% ipython --no-banner

In [1]: import numpy as np

In [2]: from numpy import linalg as LA

In [3]: np.set_printoptions(precision=2, suppress=True, linewidth=160, legacy="1.25")

In [4]: C = np.array([[-3, 4, -3, -3, -2, 3, 4, -1, 2, 0, 2],
   ...:     [-2, -2, -4, 4, 4, -2, -3, -4, -2, -3, 1],
   ...:     [4, 1, -5, 2, 0, 5, -2, -2, 3, -4, 0],
   ...:     [5, -1, -1, 0, -5, 2, 2, -4, 3, 1, -3],
   ...:     [2, -2, 4, 4, -5, 5, -2, 2, -5, 4, 4],
   ...:     [-1, 3, -1, 0, -5, -4, -1, 0, -4, -1, 3],
   ...:     [0, 2, 0, 5, 3, 0, 2, -3, 1, -1, 2],
   ...:     [3, -3, 5, 1, 0, 3, -5, -1, 1, 0, -1],
   ...:     [2, 2, 0, 3, 2, -1, 5, 5, -1, 5, -4],
   ...:     [3, -5, 5, 0, -2, 4, 3, 4, -5, -4, 0],
   ...:     [-5, 2, 4, -1, 1, -2, 1, -2, 3, 4, 0]])

In [5]: rng = np.random.default_rng(25292)

In [6]: m1 = (rng.random((36, 11)) < 0.25) @ C

In [7]: m1
Out[7]: 
array([[  0,   0,   0,   0,   0,   0,   0,   0,   0,   0,   0],
       [  8,   3,  -7,   2, -10,   3,  -1,  -6,   2,  -4,   0],
       [ -1,   3,  -1,   0,  -5,  -4,  -1,   0,  -4,  -1,   3],
       [  6,   5,  -5,  10,   5,   4,   5,   0,   3,   0,  -2],
       [  5,  -1,  -1,   0,  -5,   2,   2,  -4,   3,   1,  -3],
       [  2,  -2,   4,   1,  -1,   7,   2,   0,   1,  -4,   0],
       [ 11,  -6,   8,   7, -12,  13,  -7,   3, -10,  -5,   6],
       [  3,  -3,   5,   1,   0,   3,  -5,  -1,   1,   0,  -1],
       [  5,  -1,  -1,   0,  -5,   2,   2,  -4,   3,   1,  -3],
       [  7,  -2, -10,   6,  -1,   5,  -3, -10,   4,  -6,  -2],
       [ -3,   4,  -3,  -3,  -2,   3,   4,  -1,   2,   0,   2],
       [  3,  -3,   5,   1,   0,   3,  -5,  -1,   1,   0,  -1],
       [  8,  -9,   1,   7,   2,  10,  -7,  -3,  -3, -11,   0],
       [  9,   0,  -6,   2,  -5,   7,   0,  -6,   6,  -3,  -3],
       [  2,  -2,   4,   4,  -5,   5,  -2,   2,  -5,   4,   4],
       [ -7,   0,   0,   3,   5,  -4,  -2,  -6,   1,   1,   1],
       [  6,   3,   0,   1,  -6,  11,  13,   0,   5,   2,  -5],
       [  0,   1,   2,  -2,  -2,   6,  -1,  -2,   3,   0,   1],
       [  8,   6,  -9,   2,  -5,   9,   9,  -2,   7,   2,  -5],
       [  3,  -5,   5,   0,  -2,   4,   3,   4,  -5,  -4,   0],
       [ -5,   1,   6,  -4,  -3,   5,   8,   1,   0,   0,   2],
       [  2,  -2,   4,   4,  -5,   5,  -2,   2,  -5,   4,   4],
       [  2,   2,   4,   6,  -2,  -1,  -4,  -4,  -2,  -2,   4],
       [  7,  -1,   3,   9,  -7,   7,   2,  -5,  -1,   4,   3],
       [  1,   1,   3,   5,  -4,   8,  -3,  -2,   1,   4,   4],
       [  2,   1,  -9,  11,   7,   3,  -3,  -9,   2,  -8,   3],
       [  4,   1,  -5,   2,   0,   5,  -2,  -2,   3,  -4,   0],
       [  5,  -7,   9,   4,  -7,   9,   1,   6, -10,   0,   4],
       [ -5,   2,   4,  -1,   1,  -2,   1,  -2,   3,   4,   0],
       [  3,  -3,   5,   5,   1,   4,   5,   1,  -4,  -5,   2],
       [ -2,  -1,   9,   0,   1,   1,  -4,  -3,   4,   4,  -1],
       [  0,   1,   9,   3,   3,   0,   1,   2,   3,   9,  -5],
       [  2,  -1,  13,  11,  -1,   6,   9,   6,  -7,   8,   2],
       [ -1,   3,  -1,   0,  -5,  -4,  -1,   0,  -4,  -1,   3],
       [  5,  -1,  -5,   7,   1,  -1,   4,  -3,   0,   3,  -6],
       [  2,  -2,   4,   4,  -5,   5,  -2,   2,  -5,   4,   4]])

In [8]: # rows 4 and 8 are equal

In [9]: A2 = np.c_[m1[:, :9] @ np.array([[1, 2, 0, 0, 0, 2, 0, 2, 1],
   ...:     [0, 1, 2, 2, 0, 0, 1, 0, 1],
   ...:     [0, 1, 2, 0, 1, 1, 2, 1, 2],
   ...:     [1, 0, 0, 2, 1, 2, 0, 0, 2],
   ...:     [1, 1, 1, 2, 1, 0, 1, 2, 1],
   ...:     [0, 2, 0, 1, 2, 0, 0, 0, 1],
   ...:     [2, 2, 0, 1, 1, 2, 0, 0, 2],
   ...:     [2, 1, 1, 2, 2, 1, 0, 1, 0],
   ...:     [0, 1, 2, 2, 2, 1, 0, 2, 0]]), np.array([2, 2, 1, 0, 1, 0, 2, 1, 1, 2, 1, 0, 0, 0, 2, 0, 2, 1, 2, 2, 1, 0, 0, 2, 0, 0, 1, 1, 2, 1, 1, 1, 2, 0, 0, 0])]

In [10]: A2
Out[10]: 
array([[  0,   0,   0,   0,   0,   0,   0,   0,   0,   2],
       [-14,   2, -20, -16, -18,   7, -21, -13,  -8,   2],
       [ -8, -19,  -9, -17, -23,  -9,  -4, -21, -11,   1],
       [ 31,  38,  11,  55,  29,  40,   0,  23,  40,   0],
       [ -4,  10,  -7, -10,  -2,  12,  -8,   1,   3,   1],
       [  6,  24,   5,   7,  22,  15,   5,   8,  20,   0],
       [ -2,  17, -25, -30,   8,  23,  -2, -11,  22,   2],
       [ -8,   4,   5,  -6,   7,   3,   7,  12,   5,   1],
       [ -4,  10,  -7, -10,  -2,  12,  -8,   1,   3,   1],
       [-14,  -1, -27,  -4, -10,   4, -23,   0,  -5,   2],
       [ -2,   8,   3,   7,   4,  -6,  -4, -10,  -2,   1],
       [ -8,   4,   5,  -6,   7,   3,   7,  12,   5,   0],
       [ -3,  10, -23,  -9,  11,  11,  -5,  12,  13,   0],
       [ -6,  21, -11,   1,   5,  16, -17,   8,   3,   0],
       [  1,   4,  -9,  -9,   5,   9,   1, -10,  12,   2],
       [-15, -26,   1,   0, -12, -17,   5,  -8,  -4,   0],
       [ 27,  62,  10,  30,  40,  45,  -3,  10,  42,   2],
       [-10,  12,   8,   1,  11,  -3,   3,   2,   3,   1],
       [ 19,  49,   1,  34,  25,  34, -17,   9,  22,   2],
       [ 15,  17,  -8,  -9,  12,  16,   3,   1,  16,   2],
       [  6,  21,  12,   3,  19,   5,  10,  -9,  18,   1],
       [  1,   4,  -9,  -9,   5,   9,   1, -10,  12,   0],
       [-10,  -8,   2,  -5, -10,   6,   8,  -4,  13,   0],
       [  3,  21, -10,  -1,   9,  33,  -2,  -4,  34,   2],
       [ -8,  11,   4,   7,  15,   8,   3,  -3,  16,   0],
       [ -4,  -4, -14,  24,  -2,   4, -10,   4,  11,   0],
       [ -2,  11,  -4,  11,   7,   4,  -9,   7,   0,   1],
       [ 16,  21, -17, -18,  17,  25,   4,  -9,  28,   1],
       [ -7,  -4,  17,   5,   3,  -5,  11,   0,   4,   2],
       [ 21,  24,  -2,   9,  18,  28,   8,   6,  35,   1],
       [-15,   0,  22,  -1,  10,  -2,  18,  12,   9,   1],
       [ 12,  20,  31,  25,  26,  22,  22,  23,  30,   1],
       [ 42,  44,  15,  31,  42,  56,  24,   7,  72,   2],
       [ -8, -19,  -9, -17, -23,  -9,  -4, -21, -11,   0],
       [ 15,   8, -14,  11,  -1,  24, -10,   4,  16,   0],
       [  1,   4,  -9,  -9,   5,   9,   1, -10,  12,   0]])

In [11]: LA.norm(LA.qr(m1)[0].T @ A2, axis=0) ** 2 / ((A2 ** 2).sum(axis=0) + 1e-12)
Out[11]: array([1.  , 1.  , 1.  , 1.  , 1.  , 1.  , 1.  , 1.  , 1.  , 0.62])

In [12]: np.round(LA.lstsq(m1, A2[:, 0])[0], 2) + 0
Out[12]: array([1., 0., 0., 1., 1., 0., 2., 2., 0., 0., 0.])
